% python3 -q
>>> import numpy as np
>>> np.set_printoptions(precision=3, suppress=True, linewidth=140)
>>> J = np.load("mat.npy")
>>> print(J)
[[-16.251   6.069   9.953]
 [ -9.756  11.826 -12.844]
 [-15.589  11.802  -4.206]
 [ 16.648 -11.046   0.911]
 [ -3.312  -6.044  18.775]
 [ -9.252  11.709 -13.316]
 [-17.238   8.968   4.737]
 [  6.161 -10.764  15.69 ]
 [-15.355  11.896  -4.765]
 [ -7.253  -3.333  18.338]
 [ 15.259 -11.929   4.985]
 [  1.428  -8.716  17.944]
 [ 16.699 -10.985   0.693]
 [ 10.526   0.654 -16.993]
 [-16.014   5.651  10.565]
 [ 12.782  -1.522 -15.307]]
>>> # rank 2
>>> ang = np.radians(60)
>>> Rm = np.eye(3)
>>> Rm[2, 2] = Rm[1, 1] = np.cos(ang)
>>> Rm[2, 1], Rm[1, 2] = -np.sin(ang), np.sin(ang)
>>> print(Rm)
[[ 1.     0.     0.   ]
 [ 0.     0.5    0.866]
 [ 0.    -0.866  0.5  ]]
>>> M2 = J @ Rm.T
>>> print(np.allclose(np.linalg.norm(J, axis=1), np.linalg.norm(M2, axis=1)))
True
>>> cov = np.cov(J, rowvar=False)
>>> print(np.corrcoef(J.T))
[[ 1.    -0.82  -0.123]
 [-0.82   1.    -0.467]
 [-0.123 -0.467  1.   ]]
>>> print(cov.shape)
(3, 3)
>>> print(cov)
[[ 172.377 -101.499  -20.192]
 [-101.499   88.867  -55.046]
 [ -20.192  -55.046  156.316]]
>>> print(np.polyfit(J[:, 2], J[:, 0], 1))
[-0.129 -1.623]
>>> print(np.argwhere(np.triu(np.abs(np.corrcoef(J.T)) > 0.8, 1)))
[[0 1]]
>>> print(J.std(axis=0))
[12.712  9.128 12.106]
>>> print(round(float(np.corrcoef(J[:, 2], J[:, 0])[0, 1]), 3))
-0.123
>>> print(np.median(J, axis=0))
[-5.282 -0.434  2.824]
>>> print(np.round(np.linalg.eigvals(cov), 3) + 0)
[  0.    243.039 174.522]
>>> print(round(float(np.linalg.det(cov[::-1])), 3))
0.0
>>> print(round(float(np.einsum("ii->", cov)), 3))
417.561
>>> Z = J[[14, 4]].astype(float)
>>> for _ in range(4):
...     labels = np.linalg.norm(J[:, None] - Z, axis=-1).argmin(axis=1)
...     Z = np.array([J[labels == j].mean(axis=0) for j in range(2)])
... 
>>> print(labels)
[0 0 0 1 1 0 0 1 0 1 1 1 1 1 0 1]
>>> print(np.bincount(labels))
[7 9]
>>> A = np.loadtxt("out7.csv", delimiter=",")
>>> print(A)
[[ -3.   2.   0.   3.  -1.]
 [  0.   1.  -2.   3.   2.]
 [ -3.   3.  -2.   4.   3.]
 [ -1.   3.  -2.   2.   3.]
 [  1.   1.  -1.   0.   3.]
 [  3.   0.  -4.   0.   2.]
 [  5.  -3.  -6.   3.   1.]
 [  4.   0.  -8.   3.   3.]
 [  1.   0.  -9.   1.   1.]
 [  2.   3. -12.  -1.  -1.]
 [  0.   6. -10.  -4.  -1.]
 [ -3.   5.  -8.  -3.  -1.]
 [ -6.   7.  -5.  -3.   1.]
 [ -9.   6.  -2.  -5.  -2.]
 [ -6.   5.  -2.  -6.   1.]
 [ -6.   7.  -3.  -3.   0.]
 [ -6.  10.  -4.  -1.   3.]
 [ -8.  13.  -2.  -3.   4.]
 [ -5.  11.  -1.  -2.   4.]
 [ -2.  10.  -2.   1.   5.]
 [ -1.   7.  -4.   0.   3.]
 [ -4.   6.  -6.   3.   0.]
 [ -5.   7.  -9.   5.   0.]
 [ -3.   8.  -6.   8.  -3.]
 [  0.   8.  -7.   7.  -2.]
 [ -2.   9. -10.   6.  -3.]
 [  0.  10. -11.   3.  -3.]
 [  2.  11. -14.   0.  -4.]
 [  3.   8. -17.   0.  -7.]]
>>> Xs = A - A.mean(axis=0)
>>> vecs = np.linalg.svd(Xs)[2][:1]
>>> M2 = Xs - Xs @ vecs.T @ vecs
>>> print(M2.std(axis=0))
[2.163 3.856 2.086 3.107 2.097]
>>> x = np.array([0, -1, 1, 2, 1])
>>> rhs = A @ x
>>> print(np.round(np.linalg.solve(A.T @ A, A.T @ rhs), 3) + 0)
[ 0. -1.  1.  2.  1.]
>>> try:
...     np.linalg.solve(A, rhs)
... except np.linalg.LinAlgError as e:
...     print(e)
... 
Last 2 dimensions of the array must be square
>>> print(rhs)
[  3.   5.   6.   2.   1.  -2.   4.   1.  -6. -18. -25. -20. -17. -20. -18. -16. -13. -17. -12.  -5.  -8.  -6.  -6.  -1.  -3. -10. -18.
 -29. -32.]
>>> print(np.round(np.linalg.pinv(A) @ A, 3) + 0)
[[1. 0. 0. 0. 0.]
 [0. 1. 0. 0. 0.]
 [0. 0. 1. 0. 0.]
 [0. 0. 0. 1. 0.]
 [0. 0. 0. 0. 1.]]
>>> rng = np.random.default_rng(369)
>>> rhs = rhs + 0.02 * rng.normal(size=29)
>>> print(rhs)
[  3.005   5.001   6.024   1.987   1.005  -1.995   3.986   1.005  -5.999 -17.961 -24.983 -20.063 -17.01  -19.997 -18.058 -16.052 -12.996
 -17.033 -11.971  -5.013  -8.003  -5.979  -6.007  -0.978  -3.01  -10.009 -17.977 -29.009 -32.021]
>>> beta, *_ = np.linalg.lstsq(A, rhs)
>>> print(beta.round())
[ 0. -1.  1.  2.  1.]
>>> print([round(float(np.linalg.norm(np.linalg.solve(A.T @ A + lam * np.eye(5), A.T @ rhs))), 2) for lam in (0, 1, 10, 100)])
[2.65, 2.64, 2.57, 2.1]
>>> print(round(np.linalg.norm(rhs - A @ beta), 3))
0.119
>>> Xs = (A - A.mean(axis=0)) / A.std(axis=0)
>>> print(Xs.std(axis=0))
[1. 1. 1. 1. 1.]
>>> print(np.argwhere(np.abs(Xs) > 2))
[[ 6  1]
 [23  3]
 [28  2]
 [28  4]]
>>> beta = np.linalg.lstsq(np.delete(Xs, 4, axis=1), Xs[:, 4])[0]
>>> print(beta)
[ 0.426  0.162  0.939 -0.157]
>>> print(np.abs(beta).argmax())
2
>>> print(round(1 - np.var(Xs[:, 4] - np.delete(Xs, 4, axis=1) @ beta), 3))
0.605
